% python3 -q
>>> import numpy as np
>>> import numpy.linalg as la
>>> np.set_printoptions(precision=2, suppress=True, linewidth=100)
>>> A = np.load("x.npy")
>>> A
array([[14., -9.,  6.,  3., -9., -9.,  3., -3., -3.],
       [-9., 14., -6., -3.,  9.,  9., -3.,  3.,  3.],
       [ 6., -6.,  9.,  2., -6., -6.,  2., -2., -2.],
       [ 3., -3.,  2.,  6., -3., -3.,  1., -1., -1.],
       [-9.,  9., -6., -3., 14.,  9., -3.,  3.,  3.],
       [-9.,  9., -6., -3.,  9., 14., -3.,  3.,  3.],
       [ 3., -3.,  2.,  1., -3., -3.,  6., -1., -1.],
       [-3.,  3., -2., -1.,  3.,  3., -1.,  6.,  1.],
       [-3.,  3., -2., -1.,  3.,  3., -1.,  1.,  6.]])
>>> x0 = np.ones(9)
>>> for _ in range(5):
...     x0 = A @ x0
...     x0 /= la.norm(x0)
...     print(round(x0 @ A @ x0, 2))
... 
40.28
48.89
49.0
49.0
49.0
>>> np.round(la.eigvalsh(A)[-1], 2)
np.float64(49.0)
>>> print(x0)
[-0.45  0.45 -0.3  -0.15  0.45  0.45 -0.15  0.15  0.15]
>>> cov = A.T @ A
>>> np.diag(cov)
array([511., 511., 241.,  79., 511., 511.,  79.,  79.,  79.])
>>> (A @ A.T).shape
(9, 9)
>>> la.matrix_rank(cov)
np.int64(9)
>>> np.allclose(cov, cov.T)
True
>>> vals, evecs = la.eigh(A)
>>> (vals > 1e-8).sum(), (vals < -1e-8).sum()
(np.int64(9), np.int64(0))
>>> la.eigvalsh(A @ A)
array([  25.,   25.,   25.,   25.,   25.,   25.,   25.,   25., 2401.])
>>> print(np.abs(evecs[:, -1]).round(6).argmax())
0
>>> np.round(vals.sum(), 2), np.trace(A)
(np.float64(89.0), np.float64(89.0))
>>> np.round(evecs.T @ evecs, 2) + 0
array([[1., 0., 0., 0., 0., 0., 0., 0., 0.],
       [0., 1., 0., 0., 0., 0., 0., 0., 0.],
       [0., 0., 1., 0., 0., 0., 0., 0., 0.],
       [0., 0., 0., 1., 0., 0., 0., 0., 0.],
       [0., 0., 0., 0., 1., 0., 0., 0., 0.],
       [0., 0., 0., 0., 0., 1., 0., 0., 0.],
       [0., 0., 0., 0., 0., 0., 1., 0., 0.],
       [0., 0., 0., 0., 0., 0., 0., 1., 0.],
       [0., 0., 0., 0., 0., 0., 0., 0., 1.]])
>>> print(vals)
[ 5.  5.  5.  5.  5.  5.  5.  5. 49.]
>>> print(np.diff(A, axis=0))
[[-23.  23. -12.  -6.  18.  18.  -6.   6.   6.]
 [ 15. -20.  15.   5. -15. -15.   5.  -5.  -5.]
 [ -3.   3.  -7.   4.   3.   3.  -1.   1.   1.]
 [-12.  12.  -8.  -9.  17.  12.  -4.   4.   4.]
 [  0.   0.   0.   0.  -5.   5.   0.   0.   0.]
 [ 12. -12.   8.   4. -12. -17.   9.  -4.  -4.]
 [ -6.   6.  -4.  -2.   6.   6.  -7.   7.   2.]
 [  0.   0.   0.   0.   0.   0.   0.  -5.   5.]]
>>> A.mean(axis=0)
array([-0.78,  1.89, -0.33,  0.11,  1.89,  1.89,  0.11,  1.  ,  1.  ])
>>> np.unravel_index(np.abs(A).argmax(), A.shape)
(np.int64(0), np.int64(0))
>>> la.svd(A, compute_uv=False)
array([49.,  5.,  5.,  5.,  5.,  5.,  5.,  5.,  5.])
>>> round(la.norm(A), 2)
np.float64(51.0)
>>> A - A[0]
array([[  0.,   0.,   0.,   0.,   0.,   0.,   0.,   0.,   0.],
       [-23.,  23., -12.,  -6.,  18.,  18.,  -6.,   6.,   6.],
       [ -8.,   3.,   3.,  -1.,   3.,   3.,  -1.,   1.,   1.],
       [-11.,   6.,  -4.,   3.,   6.,   6.,  -2.,   2.,   2.],
       [-23.,  18., -12.,  -6.,  23.,  18.,  -6.,   6.,   6.],
       [-23.,  18., -12.,  -6.,  18.,  23.,  -6.,   6.,   6.],
       [-11.,   6.,  -4.,  -2.,   6.,   6.,   3.,   2.,   2.],
       [-17.,  12.,  -8.,  -4.,  12.,  12.,  -4.,   9.,   4.],
       [-17.,  12.,  -8.,  -4.,  12.,  12.,  -4.,   4.,   9.]])
>>> data = np.load("w.npy")
>>> data
array([[ 0.31,  0.  ,  0.  ,  0.95],
       [ 0.  ,  1.  ,  0.  ,  0.  ],
       [ 0.  ,  0.  ,  1.  ,  0.  ],
       [-0.95,  0.  ,  0.  ,  0.31]])
>>> q = data.astype(float).copy()
>>> for j in range(4):
...     q[:, j] -= q[:, :j] @ (q[:, :j].T @ q[:, j])
...     q[:, j] /= la.norm(q[:, j])
... 
>>> print(np.round(q.T @ q, 2) + 0)
[[1. 0. 0. 0.]
 [0. 1. 0. 0.]
 [0. 0. 1. 0.]
 [0. 0. 0. 1.]]
>>> q
array([[ 0.31,  0.  ,  0.  ,  0.95],
       [ 0.  ,  1.  ,  0.  ,  0.  ],
       [ 0.  ,  0.  ,  1.  ,  0.  ],
       [-0.95,  0.  ,  0.  ,  0.31]])
>>> W1 = np.array([[-3, 3, 3], [-3, 3, -3], [-1, 1, -1], [1, -2, 3]])
>>> c = np.array([-4, -4, 2])
>>> act = np.maximum(data @ W1 + c, 0)
>>> (act > 0).mean(axis=0)
array([0.  , 0.  , 0.75])
>>> basis = np.array([[-1, 3, -3], [-1, 3, -1], [3, 2, -3]])
>>> print(act @ basis)
[[ 17.34  11.56 -17.34]
 [  0.     0.     0.  ]
 [  3.     2.    -3.  ]
 [  0.22   0.15  -0.22]]
>>> W1 @ basis
array([[  9,   6,  -3],
       [ -9,  -6,  15],
       [ -3,  -2,   5],
       [ 10,   3, -10]])
>>> E = np.load("block9.npy")
>>> E
array([[3, 0, 0, 1, 3],
       [1, 2, 0, 1, 0],
       [2, 2, 2, 3, 0],
       [0, 0, 0, 3, 2],
       [1, 3, 2, 0, 2],
       [1, 1, 3, 3, 1],
       [2, 0, 2, 2, 1],
       [1, 0, 0, 2, 3],
       [2, 3, 1, 3, 2]])
>>> Uu, sv, Vt = la.svd(E, full_matrices=False)
>>> sv / sv[0]
array([1.  , 0.42, 0.34, 0.25, 0.22])
>>> np.round(np.sqrt((sv ** 2).sum()), 2), round(float(la.norm(E)), 2)
(np.float64(12.33), 12.33)
>>> (sv > 1e-8).sum()
np.int64(5)
>>> np.cumsum(sv ** 2) / np.sum(sv ** 2)
array([0.71, 0.84, 0.92, 0.97, 1.  ])
>>> np.round(Uu.T @ Uu, 2) + 0
array([[1., 0., 0., 0., 0.],
       [0., 1., 0., 0., 0.],
       [0., 0., 1., 0., 0.],
       [0., 0., 0., 1., 0.],
       [0., 0., 0., 0., 1.]])
>>> np.round(Uu.T @ E @ Vt.T, 2) + 0
array([[10.4 ,  0.  ,  0.  ,  0.  ,  0.  ],
       [ 0.  ,  4.4 ,  0.  ,  0.  ,  0.  ],
       [ 0.  ,  0.  ,  3.55,  0.  ,  0.  ],
       [ 0.  ,  0.  ,  0.  ,  2.64,  0.  ],
       [ 0.  ,  0.  ,  0.  ,  0.  ,  2.25]])
>>> print(np.round(Vt @ Vt.T, 2) + 0)
[[1. 0. 0. 0. 0.]
 [0. 1. 0. 0. 0.]
 [0. 0. 1. 0. 0.]
 [0. 0. 0. 1. 0.]
 [0. 0. 0. 0. 1.]]
>>> mat = np.load("m.npy")
>>> mat
array([[0.33, 0.  , 0.  , 0.17, 0.17, 0.17, 0.  , 0.17],
       [0.  , 1.  , 0.  , 0.  , 0.  , 0.  , 0.  , 0.  ],
       [0.  , 0.33, 0.33, 0.  , 0.33, 0.  , 0.  , 0.  ],
       [0.14, 0.14, 0.  , 0.29, 0.14, 0.  , 0.14, 0.14],
       [0.  , 0.  , 0.  , 0.33, 0.33, 0.  , 0.  , 0.33],
       [0.  , 0.  , 0.  , 0.  , 0.5 , 0.5 , 0.  , 0.  ],
       [0.  , 0.  , 0.  , 0.  , 0.  , 0.  , 1.  , 0.  ],
       [0.  , 0.  , 0.  , 0.  , 0.5 , 0.  , 0.  , 0.5 ]])
>>> W1 = np.array([[9, 2, 4, 9],
...     [6, 2, 8, 0],
...     [5, 8, 2, 5],
...     [3, 0, 8, 4],
...     [2, 3, 8, 5],
...     [1, 1, 9, 1],
...     [9, 8, 7, 4],
...     [4, 2, 7, 2]])
>>> c = np.array([-4, 4, 2, 1])
>>> act = np.maximum(mat @ W1 + c, 0)
>>> (act > 0).astype(int)
array([[1, 1, 1, 1],
       [1, 1, 1, 1],
       [1, 1, 1, 1],
       [1, 1, 1, 1],
       [0, 1, 1, 1],
       [0, 1, 1, 1],
       [1, 1, 1, 1],
       [0, 1, 1, 1]])
>>> (act > 0).mean(axis=0)
array([0.62, 1.  , 1.  , 1.  ])
>>> basis = np.array([[1, 2, 2], [-1, 2, 1], [-2, 1, -2], [0, 1, 2]])
>>> act @ basis
array([[-22.33,  27.33,   1.67],
       [-24.  ,  27.  ,  -8.  ],
       [-24.  ,  29.67,   1.67],
       [-23.57,  29.29,   0.43],
       [-25.  ,  25.67,  -4.33],
       [-27.  ,  26.5 ,  -7.  ],
       [-25.  ,  48.  ,  14.  ],
       [-25.5 ,  27.  ,  -3.5 ]])
